% python3 -q
>>> import numpy as np
>>> np.set_printoptions(precision=2, suppress=True, linewidth=100, legacy="1.25")
>>> tidy = lambda a: np.round(a, 2) + 0
>>> data = np.load("data.npy")
>>> data
array([[ 9.06, -6.96,  6.89,  3.08,  5.08, -3.01, -8.99,  6.87, -9.01],
       [ 8.89, -7.11,  7.02,  2.99,  4.96, -3.04, -9.  ,  7.07, -9.01],
       [ 9.  , -6.96,  7.04,  3.03,  5.03, -3.  , -8.95,  6.95, -9.09],
       [ 9.  , -6.91,  7.01,  3.07,  5.07, -3.  , -9.01,  7.06, -9.  ],
       [ 9.02, -6.94,  6.96,  3.  ,  5.05, -2.98, -8.95,  6.99, -9.02],
       [ 9.09, -7.06,  6.94,  3.05,  4.94, -2.99, -9.  ,  6.96, -9.05],
       [ 8.99, -7.11,  7.  ,  3.  ,  4.97, -3.08, -8.99,  7.01, -8.98],
       [ 8.99, -7.11,  7.  ,  2.95,  5.  , -3.05, -9.05,  7.02, -9.02],
       [ 8.99, -7.09,  6.97,  2.99,  5.06, -2.93, -8.94,  6.93, -8.98],
       [ 9.12, -7.01,  6.91,  2.97,  4.93, -3.03, -9.03,  7.05, -8.96],
       [ 9.04, -6.96,  6.96,  3.06,  5.05, -2.87, -8.98,  7.03, -8.94],
       [ 1.96,  2.95, -7.03, -4.97, -4.95, -1.02, -3.87,  2.98,  2.01],
       [ 2.  ,  3.04, -6.9 , -5.  , -5.  , -0.96, -3.99,  2.95,  2.02],
       [ 1.94,  2.98, -7.04, -4.94, -5.03, -1.  , -3.95,  2.96,  1.98],
       [ 2.01,  2.98, -7.08, -5.02, -5.02, -1.  , -3.92,  3.04,  1.98],
       [ 2.07,  3.06, -6.92, -5.07, -5.03, -1.04, -3.99,  3.01,  2.03],
       [ 2.03,  3.  , -6.91, -5.05, -5.1 , -0.93, -3.92,  2.98,  2.03],
       [ 2.08,  3.03, -7.  , -5.04, -4.97, -0.99, -3.95,  3.  ,  2.02],
       [ 1.97,  3.07, -7.01, -5.02, -4.93, -1.06, -3.99,  3.01,  1.96],
       [ 2.12,  3.  , -6.99, -5.04, -4.94, -0.95, -3.96,  2.97,  1.95],
       [ 2.1 ,  3.03, -6.93, -5.04, -5.01, -0.99, -3.91,  3.06,  1.97],
       [ 1.93,  3.09, -7.06, -4.97, -4.96, -1.04, -3.96,  3.08,  2.04]])
>>> f = np.array([-3, 2])
>>> tidy(np.convolve(data[19], f))
array([ -6.36,  -4.76,  26.97,   1.14,   4.74,  -7.03,   9.98, -16.83,   0.09,   3.9 ])
>>> J = np.array([[3, 4, 5, 6, 7, 8, 9],
...     [10, 11, 12, 13, 14, 15, 16],
...     [17, 18, 19, 20, 21, 22, 23],
...     [24, 25, 26, 27, 28, 29, 30]])
>>> # rows and columns are dependent
>>> U, s, VT = np.linalg.svd(J)
>>> tidy(s)
array([97.11,  4.51,  0.  ,  0.  ])
>>> np.argmax(s[:-1] / (s[1:] + 1e-6)) + 1
2
>>> out = U[:, :2] @ np.diag(s[:2]) @ VT[:2]
>>> tidy(np.linalg.norm(J - out, 2)), tidy(s[2])
(0.0, 0.0)
>>> tidy(out)
array([[ 3.,  4.,  5.,  6.,  7.,  8.,  9.],
       [10., 11., 12., 13., 14., 15., 16.],
       [17., 18., 19., 20., 21., 22., 23.],
       [24., 25., 26., 27., 28., 29., 30.]])
>>> tidy(np.linalg.norm(J - out) / np.linalg.norm(J))
0.0
>>> arr = np.loadtxt("test5.csv", delimiter=",")
>>> arr
array([[-3.,  8.,  8.],
       [ 1., -5., -1.],
       [-1., 10.,  6.]])
>>> q = arr.astype(float).copy()
>>> for j in range(3):
...     q[:, j] -= q[:, :j] @ (q[:, :j].T @ q[:, j])
...     q[:, j] /= np.linalg.norm(q[:, j])
... 
>>> tidy(q.T @ arr)
array([[  3.32, -11.76,  -9.35],
       [  0.  ,   7.12,   2.68],
       [  0.  ,   0.  ,   2.54]])
>>> tidy(q.T @ q)
array([[1., 0., 0.],
       [0., 1., 0.],
       [0., 0., 1.]])
>>> A = np.loadtxt("run15.csv", delimiter=",")
>>> A
array([[ 1.46,  3.  ,  2.73,  1.73,  0.46],
       [ 2.35,  3.  ,  3.18,  2.18,  1.35],
       [ 0.53,  3.  ,  2.27,  1.27, -0.47],
       [ 3.72,  3.  ,  3.86,  2.86,  2.72],
       [ 2.63,  3.  ,  3.31,  2.31,  1.63],
       [ 2.72,  3.  ,  3.36,  2.36,  1.72],
       [ 6.15,  3.  ,  5.07,  4.07,  5.15],
       [ 3.38,  3.  ,  3.69,  2.69,  2.38],
       [ 2.48,  3.  ,  3.24,  2.24,  1.48],
       [ 3.01,  3.  ,  3.5 ,  2.5 ,  2.01],
       [ 1.48,  3.  ,  2.74,  1.74,  0.48],
       [ 1.47,  3.  ,  2.74,  1.74,  0.47],
       [ 0.89,  3.  ,  2.44,  1.44, -0.11],
       [ 5.18,  3.  ,  4.59,  3.59,  4.18],
       [-1.68,  3.  ,  1.16,  0.16, -2.68],
       [ 2.07,  3.  ,  3.03,  2.03,  1.07],
       [-0.88,  3.  ,  1.56,  0.56, -1.88],
       [ 0.04,  3.  ,  2.02,  1.02, -0.96],
       [ 0.65,  3.  ,  2.33,  1.33, -0.35],
       [ 1.65,  3.  ,  2.82,  1.82,  0.65],
       [-0.01,  3.  ,  2.  ,  1.  , -1.01],
       [ 4.8 ,  3.  ,  4.4 ,  3.4 ,  3.8 ],
       [-0.34,  3.  ,  1.83,  0.83, -1.34],
       [ 3.75,  3.  ,  3.88,  2.88,  2.75]])
>>> # null space of dimension 2
>>> rank = np.linalg.matrix_rank(A)
>>> rank
3
>>> N = np.linalg.svd(A)[2][rank:].T
>>> np.linalg.matrix_rank(A.T @ A), np.linalg.matrix_rank(A @ A.T)
(3, 3)
>>> tidy(N @ N.T)
array([[ 0.47, -0.15, -0.02,  0.03, -0.47],
       [-0.15,  0.1 , -0.15,  0.15,  0.15],
       [-0.02, -0.15,  0.48, -0.47,  0.02],
       [ 0.03,  0.15, -0.47,  0.47, -0.03],
       [-0.47,  0.15,  0.02, -0.03,  0.48]])
>>> f = np.array([1, -1])
>>> tidy(np.correlate(A[11], A[10], "full"))
array([ 0.71,  4.  , 10.56, 18.23, 21.94, 18.25, 10.56,  3.99,  0.7 ])
>>> out = A / np.sqrt((A ** 2).mean(axis=1, keepdims=True))
>>> np.linalg.matrix_rank(A - A.mean(axis=1, keepdims=True))
3
>>> K = np.loadtxt("block16.csv", delimiter=",")
>>> K
array([[ 3.01, -1.65, -1.7 , -1.54, -0.1 , -6.11, -3.92],
       [ 1.16,  0.49, -3.1 ,  0.33,  0.35, -2.  , -0.95],
       [-1.48,  3.12, -1.55,  0.91, -0.17, -1.63, -1.2 ],
       [ 7.29, -4.72,  0.52, -1.2 ,  0.71,  1.59, -2.25],
       [ 1.85,  1.1 ,  3.78,  0.16, -1.4 ,  3.11, -2.55],
       [-2.55, -0.18,  0.06, -0.19,  0.06, -1.01,  1.74],
       [ 0.87, -4.96,  0.28, -2.25,  1.17, -2.88,  1.51],
       [-0.89,  1.31,  3.64,  0.86, -1.04,  6.76,  1.15],
       [ 3.99,  0.93,  1.31,  0.48, -1.2 ,  4.15, -3.2 ],
       [ 4.27, -4.45,  2.34, -2.62,  0.45, -0.35, -1.5 ],
       [ 0.02,  0.23,  0.59,  0.71, -0.03,  3.79,  2.33],
       [-0.42, -4.39,  1.73, -2.39,  0.93, -2.35,  1.75],
       [ 4.76,  1.03, -5.29,  0.84,  0.62, -3.72, -4.77],
       [-3.73,  2.33, -2.18,  1.57,  0.57, -0.7 ,  2.47],
       [-5.9 ,  4.37,  0.31,  2.43, -0.53,  2.06,  2.31],
       [-3.54, -3.71, -2.43, -2.61,  1.45, -9.4 ,  1.78],
       [ 5.27,  2.77, -2.61,  1.26, -0.86,  1.28, -5.96],
       [ 4.7 , -1.32, -3.13,  0.06,  0.36, -1.  , -3.31],
       [ 3.17, -4.53, -0.71, -1.6 ,  1.48, -3.76, -1.27],
       [-5.13,  1.36,  0.17, -0.4 , -0.04, -2.56,  1.57],
       [ 2.37, -0.34,  0.  , -0.39, -0.16,  0.85, -1.28],
       [ 1.68, -4.23, -1.54, -1.04,  0.99, -1.98,  0.46],
       [ 6.58,  2.15, -1.16,  1.69, -1.15,  3.76, -5.01],
       [ 0.15, -1.25, -0.46, -0.66,  0.51, -2.74, -0.34],
       [-3.7 ,  2.54, -1.72,  0.87,  0.28, -0.3 ,  1.83],
       [-0.36,  0.11,  3.14,  0.26, -0.09,  4.14,  0.65],
       [ 0.03,  4.21, -0.07,  0.89, -1.47,  1.64, -2.5 ],
       [ 2.58, -0.16,  0.11, -0.05, -0.13,  0.49, -1.6 ],
       [ 4.3 , -0.28,  3.88,  0.09, -0.39,  4.96, -1.92]])
>>> x = np.array([1, 4, 3, 2, 1, 1, 1])
>>> target = K @ x
>>> tidy(np.linalg.solve(K.T @ K, K.T @ target))
array([1., 4., 3., 2., 1., 1., 1.])
>>> rng = np.random.default_rng(46)
>>> target = target + 0.1 * rng.normal(size=29)
>>> tidy(target)
array([-21.95,  -8.  ,   5.14, -12.31,  16.95,  -2.82, -22.83,  23.82,  12.36, -13.1 ,  10.25,
       -17.28, -13.27,   4.42,  21.23, -36.89,   5.5 , -13.92, -23.85,  -0.93,  -0.34, -22.6 ,
        12.68, -10.07,   4.93,  14.52,  16.07,   0.98,  17.84])
>>> beta, *_ = np.linalg.lstsq(K, target)
>>> beta.round()
array([1., 4., 3., 2., 1., 1., 1.])
>>> [round(float(np.linalg.norm(np.linalg.solve(K.T @ K + lam * np.eye(7), K.T @ target))), 2) for lam in (0, 1, 10, 100)]
[5.81, 4.92, 3.91, 3.18]
>>> tidy(np.linalg.norm(target - K @ beta))
0.43
>>> tidy(beta)
array([1.06, 4.09, 3.02, 1.91, 1.04, 0.98, 1.07])
>>> cen = K - K.mean(axis=0)
>>> vecs = np.linalg.svd(cen)[2][:4]
>>> out = cen - cen @ vecs.T @ vecs
>>> tidy(np.cov(cen @ vecs.T, rowvar=False))
array([[18.51,  0.  ,  0.  ,  0.  ],
       [ 0.  , 16.88,  0.  ,  0.  ],
       [ 0.  ,  0.  ,  8.84,  0.  ],
       [ 0.  ,  0.  ,  0.  ,  1.52]])
>>> out = np.array([[2, -1, -2], [-1, -1, 2], [1, 2, -1]])
>>> W0 = np.triu(out, 1)
>>> W0
array([[ 0, -1, -2],
       [ 0,  0,  2],
       [ 0,  0,  0]])
>>> # looks like rank 2
>>> U, s, VT = np.linalg.svd(data)
>>> np.argmax(s[:-1] / (s[1:] + 1e-6)) + 1
2
>>> out = U[:, :2] @ np.diag(s[:2]) @ VT[:2]
>>> tidy(np.linalg.norm(data - out, 2)), tidy(s[2])
(0.34, 0.34)
>>> np.linalg.matrix_rank(out)
2
>>> M = np.load("arr.npy")
>>> M
array([[-3.05, -2.95,  3.04, -2.08, -0.12,  0.97,  0.01],
       [-3.01, -2.94,  3.01, -2.08, -0.01,  0.95, -0.02],
       [-3.  , -2.97,  2.84, -1.98,  0.01,  0.97,  0.01],
       [-3.06, -3.08,  3.05, -1.95,  0.02,  1.02,  0.02],
       [-2.99, -2.98,  2.94, -2.04,  0.01,  1.03, -0.02],
       [-2.95, -3.17,  2.99, -2.01, -0.04,  1.04, -0.03],
       [-3.05, -3.  ,  3.08, -2.01, -0.01,  1.07,  0.03],
       [-3.02, -3.02,  2.96, -2.06, -0.01,  1.02,  0.09],
       [-3.05, -3.05,  2.95, -1.97,  0.05,  1.04, -0.04],
       [-2.97, -3.  ,  3.  , -1.99,  0.02,  0.94, -0.02],
       [ 1.98, -1.97, -1.97,  1.02, -1.07, -2.1 ,  1.99],
       [ 1.95, -2.02, -2.04,  1.02, -1.  , -1.97,  2.06],
       [ 1.94, -2.01, -1.94,  1.07, -1.06, -1.96,  1.93],
       [ 1.98, -2.  , -1.94,  0.97, -1.01, -2.08,  1.98],
       [ 2.02, -1.99, -1.91,  0.97, -0.97, -2.07,  1.93],
       [ 1.95, -1.99, -2.09,  1.01, -0.98, -1.97,  2.06],
       [ 1.98, -1.97, -2.03,  0.93, -0.95, -2.03,  2.11],
       [ 1.95, -2.04, -1.93,  1.05, -1.05, -1.99,  1.93],
       [ 1.95, -1.98, -1.95,  1.03, -0.99, -2.08,  2.01],
       [ 1.93, -2.06, -1.98,  0.98, -1.05, -1.99,  2.04],
       [ 1.09, -2.99, -0.01,  0.99,  2.98, -2.01, -2.92],
       [ 1.14, -2.99, -0.02,  1.  ,  2.95, -1.96, -3.04],
       [ 1.  , -3.06,  0.09,  1.  ,  2.96, -1.88, -3.01],
       [ 0.97, -2.93,  0.02,  1.01,  3.04, -1.95, -3.05],
       [ 0.95, -2.88,  0.03,  1.07,  2.96, -1.98, -2.96],
       [ 0.99, -2.95, -0.01,  1.07,  3.  , -2.07, -2.99],
       [ 0.94, -3.08,  0.05,  0.96,  2.9 , -1.89, -2.99],
       [ 0.91, -3.03, -0.03,  1.03,  3.  , -1.92, -3.02],
       [ 1.01, -2.95, -0.03,  0.94,  3.01, -2.01, -2.93],
       [ 0.95, -3.  ,  0.02,  1.06,  2.99, -2.06, -3.  ]])
>>> np.allclose(arr @ arr.T, arr.T @ arr)
False
>>> tidy(np.linalg.matrix_power(arr, 2))
array([[ 9., 16., 16.],
       [-7., 23.,  7.],
       [ 7.,  2., 18.]])
>>> np.trace(arr)
-2.0
>>> (arr - arr.T) / 2
array([[ 0. ,  3.5,  4.5],
       [-3.5,  0. , -5.5],
       [-4.5,  5.5,  0. ]])
>>> np.allclose(arr, arr.T)
False
>>> (arr + arr.T) / 2
array([[-3. ,  4.5,  3.5],
       [ 4.5, -5. ,  4.5],
       [ 3.5,  4.5,  6. ]])
>>> out = np.c_[M[:, :6] @ np.array([[-2, 1, 7, 1, 4, -7],
...     [-3, 3, 9, -7, 9, 2],
...     [5, 4, 9, -6, 3, -6],
...     [-2, -3, -3, 1, -9, -6],
...     [-6, 7, 7, 3, 8, -7],
...     [-1, 8, -7, -6, 4, -5]]), np.array([1, -3, 0, 3, 0, -1, -3, -2, 3, 0, 2, 1, -2, 0, -2, 2, -2, 1, -3, -3, 0, -2, -1, -1, -1, -2, 0, -2, -3, -2])]
>>> tidy(out)
array([[ 34.06,  13.42, -21.93,  -8.9 ,  -7.99,   5.68,   1.  ],
       [ 33.16,  13.98, -20.92,  -8.3 ,  -7.03,   4.93,  -3.  ],
       [ 32.04,  13.22, -22.95,  -7.02,  -8.43,   4.98,   0.  ],
       [ 33.37,  14.05, -22.84,  -7.81,  -9.02,   3.42,   3.  ],
       [ 32.61,  14.26, -22.31,  -7.96,  -7.4 ,   4.35,   0.  ],
       [ 33.58,  13.57, -23.8 ,  -7.07,  -9.43,   3.51,  -1.  ],
       [ 33.51,  14.79, -22.16,  -8.99,  -7.67,   3.65,  -3.  ],
       [ 33.06,  14.03, -22.71,  -7.85,  -7.84,   4.67,  -2.  ],
       [ 32.6 ,  14.18, -23.27,  -7.46,  -8.51,   3.82,   3.  ],
       [ 32.86,  13.66, -21.26,  -7.54,  -8.05,   3.89,   0.  ],
       [ -1.42, -39.16, -17.45,  38.  , -41.86,   5.89,   2.  ],
       [ -2.11, -38.09, -19.16,  38.17, -41.56,   5.28,   1.  ],
       [ -1.37, -38.16, -18.88,  37.3 , -42.1 ,   4.84,  -2.  ],
       [ -1.46, -38.4 , -17.02,  38.04, -41.03,   5.43,   0.  ],
       [ -1.67, -37.85, -16.17,  37.89, -40.33,   4.66,  -2.  ],
       [ -2.55, -38.03, -19.17,  38.31, -41.19,   5.56,   2.  ],
       [ -2.33, -37.73, -17.37,  38.21, -39.99,   5.6 ,  -2.  ],
       [ -1.24, -38.31, -18.65,  37.65, -42.16,   4.85,   1.  ],
       [ -1.75, -38.45, -17.18,  38.05, -41.38,   5.24,  -3.  ],
       [ -1.25, -38.38, -19.21,  38.  , -41.94,   5.67,  -3.  ],
       [-11.11,  -6.11,  12.59,  44.07, -15.69, -30.3 ,   0.  ],
       [-11.15,  -5.94,  12.26,  43.8 , -15.65, -30.69,  -2.  ],
       [-10.25,  -5.14,  11.15,  43.04, -16.11, -30.98,  -1.  ],
       [-11.36,  -5.09,  12.5 ,  43.19, -15.  , -30.36,  -1.  ],
       [-11.03,  -5.9 ,  12.37,  42.76, -15.9 , -29.83,  -1.  ],
       [-11.25,  -6.67,  12.57,  44.19, -16.53, -29.84,  -2.  ],
       [ -9.82,  -5.8 ,   9.96,  43.2 , -16.81, -29.65,   0.  ],
       [-11.02,  -5.75,  10.18,  43.85, -16.67, -29.83,  -2.  ],
       [-11.25,  -5.79,  12.57,  43.87, -15.02, -29.45,  -3.  ],
       [-10.8 ,  -6.7 ,  12.  ,  44.22, -17.  , -29.76,  -2.  ]])
>>> np.linalg.matrix_rank(out)
7
>>> tidy(np.linalg.norm(out - M @ np.linalg.lstsq(M, out)[0], axis=0))
array([0.  , 0.  , 0.  , 0.  , 0.  , 0.  , 8.69])
>>> tidy(np.linalg.norm(np.linalg.qr(M)[0].T @ out, axis=0) ** 2 / ((out ** 2).sum(axis=0) + 1e-12))
array([1.  , 1.  , 1.  , 1.  , 1.  , 1.  , 0.31])
>>> x = np.array([2, 1, 0, -1, 3, -1, 2])
>>> target = out @ x
>>> tidy(np.linalg.pinv(out) @ out)
array([[1., 0., 0., 0., 0., 0., 0.],
       [0., 1., 0., 0., 0., 0., 0.],
       [0., 0., 1., 0., 0., 0., 0.],
       [0., 0., 0., 1., 0., 0., 0.],
       [0., 0., 0., 0., 1., 0., 0.],
       [0., 0., 0., 0., 0., 1., 0.],
       [0., 0., 0., 0., 0., 0., 1.]])
>>> target = target + 0.02 * rng.normal(size=30)
>>> tidy(target)
array([  62.81,   56.56,   54.07,   64.11,   60.89,   53.99,   58.15,   55.84,   63.47,   58.9 ,
       -207.47, -208.42, -213.32, -207.88, -208.72, -206.55, -210.19, -207.74, -215.37, -216.34,
        -89.21,  -92.3 ,  -88.04,  -87.65,  -90.63,  -97.11,  -89.43,  -95.84,  -93.79,  -97.74])
>>> beta, *_ = np.linalg.lstsq(out, target)
>>> tidy(beta)
array([ 1.99,  1.01,  0.  , -1.  ,  2.99, -1.  ,  2.  ])
